In [1]: import numpy as np

In [2]: np.set_printoptions(precision=2, suppress=True, linewidth=100)

In [3]: rd = lambda a: np.round(a, 2) + 0

In [4]: X = np.array([[-2, 0, -1], [-2, -3, -3], [1, 1, 1]])

In [5]: print(X)
[[-2  0 -1]
 [-2 -3 -3]
 [ 1  1  1]]

In [6]: def softmax(z):
   ...:     e = np.exp(z - z.max(axis=-1, keepdims=True))
   ...:     return e / e.sum(axis=-1, keepdims=True)
   ...: 

In [7]: print(rd(softmax(X).sum(axis=1)))
[1. 1. 1.]

In [8]: scores = X @ X.T / np.sqrt(3)

In [9]: print(rd(softmax(scores + np.triu(np.full(scores.shape, -np.inf), 1))))
[[1.   0.   0.  ]
 [0.   1.   0.  ]
 [0.03 0.   0.97]]

In [10]: th = np.radians(45)

In [11]: R = np.eye(3)

In [12]: R[2, 2] = R[1, 1] = np.cos(th)

In [13]: R[2, 1], R[1, 2] = -np.sin(th), np.sin(th)

In [14]: print(rd(R))
[[ 1.    0.    0.  ]
 [ 0.    0.71  0.71]
 [ 0.   -0.71  0.71]]

In [15]: M2 = X @ R.T

In [16]: print(rd(np.linalg.det(R)), rd(np.trace(R)))
1.0 2.41

In [17]: print(np.allclose(X @ X.T, M2 @ M2.T))
True

In [18]: print(rd(np.sort(np.abs(np.linalg.eigvals(R)))))
[1. 1. 1.]

In [19]: assert R == R.T
ValueError: The truth value of an array with more than one element is ambiguous. Use a.any() or a.all()


In [20]: print(rd(R @ R))
[[ 1.  0.  0.]
 [ 0.  0.  1.]
 [ 0. -1.  0.]]

In [21]: print(rd(np.linalg.det(R)))
1.0

In [22]: M2 = X[0, 0] * X[1:] - np.outer(X[1:, 0], X[0])

In [23]: print(M2)
[[ 0  6  4]
 [ 0 -2 -1]]

In [24]: print(np.flatnonzero(~M2.round(6).any(axis=1)))
[]

In [25]: print(np.linalg.matrix_rank(M2), np.linalg.matrix_rank(X))
2 3

In [26]: print(X[:, 0] / X[0, 0])
[ 1.   1.  -0.5]

In [27]: T = np.stack([M2, 3 * M2, M2[::-1]])

In [28]: print(np.linalg.matrix_rank(T))
[2 2 2]

In [29]: mat = np.load("layer8.npy")

In [30]: print(mat)
[[0 0 0 1]
 [0 0 0 0]
 [0 0 0 0]]

In [31]: print(rd(np.linalg.norm(mat)))
1.0

In [32]: print(rd(mat.mean(axis=0)))
[0.   0.   0.   0.33]

In [33]: print(np.linalg.cond(mat) > 100)
True

In [34]: print([round(float(x), 2) for x in np.linalg.svd(mat, compute_uv=False)[:3]])
[1.0, 0.0, 0.0]

In [35]: print(np.unique(mat.round(6), axis=0).shape)
(2, 4)

In [36]: print(rd(mat @ np.linalg.pinv(mat) @ mat))
[[0. 0. 0. 1.]
 [0. 0. 0. 0.]
 [0. 0. 0. 0.]]

In [37]: M2 = np.array([[3, -4, -5], [-3, -2, 1], [-4, -1, -5], [2, 3, 0]])

In [38]: print(mat @ M2)
[[2 3 0]
 [0 0 0]
 [0 0 0]]

In [39]: print(np.einsum("ik,kj->ij", mat, M2))
[[2 3 0]
 [0 0 0]
 [0 0 0]]

In [40]: print(np.linalg.matrix_rank(np.vstack([mat, M2.T])))
4

In [41]: print(np.einsum("ik,kj->ji", mat, M2))
[[2 0 0]
 [3 0 0]
 [0 0 0]]

In [42]: A = np.load("m.npy")

In [43]: print(A)
[[ 1  0  0  0]
 [ 2  1  0  0]
 [-1  0  1  0]
 [ 0  2  3  1]]

In [44]: print(rd(np.linalg.det(A[::-1])))
1.0

In [45]: print(np.poly(A))
[ 1. -4.  6. -4.  1.]

In [46]: print(rd(np.linalg.det(2 * A)), rd(np.linalg.det(A)))
16.0 1.0

In [47]: print(rd(np.linalg.det(A.T)))
1.0

In [48]: print(np.einsum("ii->", A))
4

In [49]: print(np.kron(np.eye(2, dtype=int), A))
[[ 1  0  0  0  0  0  0  0]
 [ 2  1  0  0  0  0  0  0]
 [-1  0  1  0  0  0  0  0]
 [ 0  2  3  1  0  0  0  0]
 [ 0  0  0  0  1  0  0  0]
 [ 0  0  0  0  2  1  0  0]
 [ 0  0  0  0 -1  0  1  0]
 [ 0  0  0  0  0  2  3  1]]

In [50]: F = np.loadtxt("mat.csv", delimiter=",")

In [51]: print(F)
[[ 0.  0.  0.  0.]
 [ 0.  0.  5.  0.]
 [-4.  0.  0.  0.]
 [ 0.  0.  0.  1.]]

In [52]: r = np.linalg.matrix_rank(F)

In [53]: print(r)
3

In [54]: N = np.linalg.svd(F)[2][r:].T

In [55]: print(F @ N)
[[0.]
 [0.]
 [0.]
 [0.]]

In [56]: print(N.shape)
(4, 1)

In [57]: print([int(np.linalg.matrix_rank(np.delete(F, i, axis=0))) for i in range(4)])
[3, 2, 2, 2]

In [58]: print(np.linalg.matrix_rank(F.T @ F), np.linalg.matrix_rank(F @ F.T))
3 3

In [59]: print([int(np.linalg.matrix_rank(F[:, :j + 1])) for j in range(4)])
[1, 1, 2, 3]

In [60]: print(N[:, 0] / N[np.abs(N[:, 0]).round(6).argmax(), 0])
[-0.  1. -0. -0.]

In [61]: print(np.allclose(F @ N, 0))
True

In [62]: Uu, sv, Vt = np.linalg.svd(F)

In [63]: V = Vt[:(sv > 1e-8).sum()]

In [64]: rng = np.random.default_rng(761)

In [65]: x = F[1] + 5 * F[0] + rng.integers(2) * np.eye(4)[3]

In [66]: print(x)
[0. 0. 5. 1.]

In [67]: print(rd(np.linalg.norm(x - V.T @ V @ x)))
0.0

In [68]: print(np.linalg.matrix_rank(np.vstack([F, x])))
3

In [69]: print(np.diag(V.T @ V))
[1. 0. 1. 1.]

In [70]: print(V.T @ V)
[[1. 0. 0. 0.]
 [0. 0. 0. 0.]
 [0. 0. 1. 0.]
 [0. 0. 0. 1.]]

In [71]: th = np.radians(60)

In [72]: R = np.eye(4)

In [73]: R[1, 1] = R[3, 3] = np.cos(th)

In [74]: R[1, 3], R[3, 1] = -np.sin(th), np.sin(th)

In [75]: print(rd(R))
[[ 1.    0.    0.    0.  ]
 [ 0.    0.5   0.   -0.87]
 [ 0.    0.    1.    0.  ]
 [ 0.    0.87  0.    0.5 ]]

In [76]: M2 = F @ R.T

In [77]: print(rd(np.linalg.det(R)), np.trace(R))
1.0 3.0

In [78]: print(rd(np.abs(M2 - F).max(axis=0)))
[0.   0.87 0.   0.5 ]

In [79]: print(rd(np.linalg.svd(F, compute_uv=False)), rd(np.linalg.svd(M2, compute_uv=False)))
[5. 4. 1. 0.] [5. 4. 1. 0.]

In [80]: print(rd(np.linalg.pinv(F)))
[[ 0.    0.   -0.25  0.  ]
 [ 0.    0.    0.    0.  ]
 [ 0.    0.2   0.    0.  ]
 [ 0.    0.    0.    1.  ]]

In [81]: print(rd(np.linalg.norm(F, axis=0)))
[4. 0. 5. 1.]

In [82]: print(rd(np.linalg.svd(F, compute_uv=False)))
[5. 4. 1. 0.]

In [83]: print(F @ F.T)
[[ 0.  0.  0.  0.]
 [ 0. 25.  0.  0.]
 [ 0.  0. 16.  0.]
 [ 0.  0.  0.  1.]]

In [84]: print(F[:, 3] @ F[:, 2])
0.0

In [85]: arr = np.load("sample3.npy")

In [86]: print(rd(arr))
[[ 0.   11.49 -9.72]
 [-0.11  8.33 -7.99]
 [-0.17  7.44 -7.52]
 [-0.28  6.15 -6.84]
 [-0.34  5.59 -6.55]
 [-0.54  3.93 -5.68]
 [-0.63  3.29 -5.34]
 [-1.03  0.85 -3.9 ]
 [-1.09  0.42 -3.59]
 [-1.15 -0.01 -3.23]
 [-1.18 -0.51 -2.65]
 [-0.77 -0.69 -1.15]
 [-0.42 -0.41 -0.57]
 [ 0.42  0.43  0.5 ]
 [ 0.82  0.85  0.94]
 [ 0.94  0.97  1.06]
 [ 0.96  0.99  1.08]
 [ 1.27  1.31  1.39]
 [ 3.06  3.19  3.07]
 [ 4.57  4.72  4.37]
 [ 8.3   8.34  7.44]
 [13.56 13.12 11.61]
 [22.94 20.99 18.94]]

In [87]: Xc = (arr - arr.mean(axis=0)) / arr.std(axis=0)

In [88]: print(rd(Xc.std(axis=0)))
[1. 1. 1.]

In [89]: print(np.argwhere(np.abs(Xc) > 2))
[[21  0]
 [22  0]
 [22  1]
 [22  2]]

In [90]: b = np.linalg.lstsq(np.delete(Xc, 1, axis=1), Xc[:, 1])[0]

In [91]: print(rd(1 - np.var(Xc[:, 1] - np.delete(Xc, 1, axis=1) @ b)))
0.98
